$ ipython --no-banner

In [1]: import numpy as np

In [2]: np.set_printoptions(precision=3, suppress=True, linewidth=200, legacy="1.25")

In [3]: def rnd(a):
   ...:     return np.round(a, 3) + 0
   ...: 

In [4]: f = np.array([3, 2, 1, 1, 0, 0, 0])

In [5]: F = f[np.abs(np.subtract.outer(np.arange(7), np.arange(7)))]

In [6]: F
Out[6]: 
array([[3, 2, 1, 1, 0, 0, 0],
       [2, 3, 2, 1, 1, 0, 0],
       [1, 2, 3, 2, 1, 1, 0],
       [1, 1, 2, 3, 2, 1, 1],
       [0, 1, 1, 2, 3, 2, 1],
       [0, 0, 1, 1, 2, 3, 2],
       [0, 0, 0, 1, 1, 2, 3]])

In [7]: x = np.array([1, 0, 2, 0, 0, 1, -3])

In [8]: y = F @ x

In [9]: y
Out[9]: array([ 5,  6,  8,  3,  1, -1, -7])

In [10]: rnd(np.linalg.solve(F, -2 * y))
Out[10]: array([-2.,  0., -4.,  0.,  0., -2.,  6.])

In [11]: rnd(np.linalg.solve(F, F[:, 3]))
Out[11]: array([0., 0., 0., 1., 0., 0., 0.])

In [12]: rnd(np.linalg.solve(F, y + F[:, 1]))
Out[12]: array([ 1.,  1.,  2.,  0.,  0.,  1., -3.])

In [13]: B = F[0, 0] * F[1:] - np.outer(F[1:, 0], F[0])

In [14]: B
Out[14]: 
array([[0, 5, 4, 1, 3, 0, 0],
       [0, 4, 8, 5, 3, 3, 0],
       [0, 1, 5, 8, 6, 3, 3],
       [0, 3, 3, 6, 9, 6, 3],
       [0, 0, 3, 3, 6, 9, 6],
       [0, 0, 0, 3, 3, 6, 9]])

In [15]: rnd(F[:, 0] / F[0, 0])
Out[15]: array([1.   , 0.667, 0.333, 0.333, 0.   , 0.   , 0.   ])

In [16]: np.flatnonzero(~B.round(6).any(axis=1))
Out[16]: array([], dtype=int64)

In [17]: X = np.array([[5.0, 1.0, 1.0, 1.0, 1.0, 1.0, 1.0, 1.0],
    ...:     [1.0, 5.0, 1.0, 1.0, 1.0, 1.0, 1.0, 1.0],
    ...:     [1.0, 1.0, 5.0, 1.0, 1.0, 1.0, 1.0, 1.0],
    ...:     [1.0, 1.0, 1.0, 5.0, 1.0, 1.0, 1.0, 1.0],
    ...:     [1.0, 1.0, 1.0, 1.0, 5.0, 1.0, 1.0, 1.0],
    ...:     [1.0, 1.0, 1.0, 1.0, 1.0, 5.0, 1.0, 1.0],
    ...:     [1.0, 1.0, 1.0, 1.0, 1.0, 1.0, 5.0, 1.0],
    ...:     [1.0, 1.0, 1.0, 1.0, 1.0, 1.0, 1.0, 5.0]])

In [18]: # symmetric, so the eigenvalues are real

In [19]: w1 = np.array([[2, 1, 0],
    ...:     [2, 2, 0],
    ...:     [1, 2, 0],
    ...:     [1, 2, 0],
    ...:     [0, 0, 2],
    ...:     [1, 2, 2],
    ...:     [1, 0, 0],
    ...:     [1, 0, 1]])

In [20]: b = np.array([0, 0, 2])

In [21]: hid = np.maximum(X @ w1 + b, 0)

In [22]: (hid > 0).mean(axis=0)
Out[22]: array([1., 1., 1.])

In [23]: hid
Out[23]: 
array([[17., 13.,  7.],
       [17., 17.,  7.],
       [13., 17.,  7.],
       [13., 17.,  7.],
       [ 9.,  9., 15.],
       [13., 17., 15.],
       [13.,  9.,  7.],
       [13.,  9., 11.]])

In [24]: np.linalg.matrix_rank(hid)
Out[24]: 3

In [25]: C = np.array([[0, 2, 1], [2, 2, 1], [0, 1, 2]])

In [26]: w1 @ C
Out[26]: 
array([[2, 6, 3],
       [4, 8, 4],
       [4, 6, 3],
       [4, 6, 3],
       [0, 2, 4],
       [4, 8, 7],
       [0, 2, 1],
       [0, 3, 3]])

In [27]: (hid @ C).round(6).argmax(axis=1)
Out[27]: array([1, 1, 1, 1, 1, 1, 1, 1])
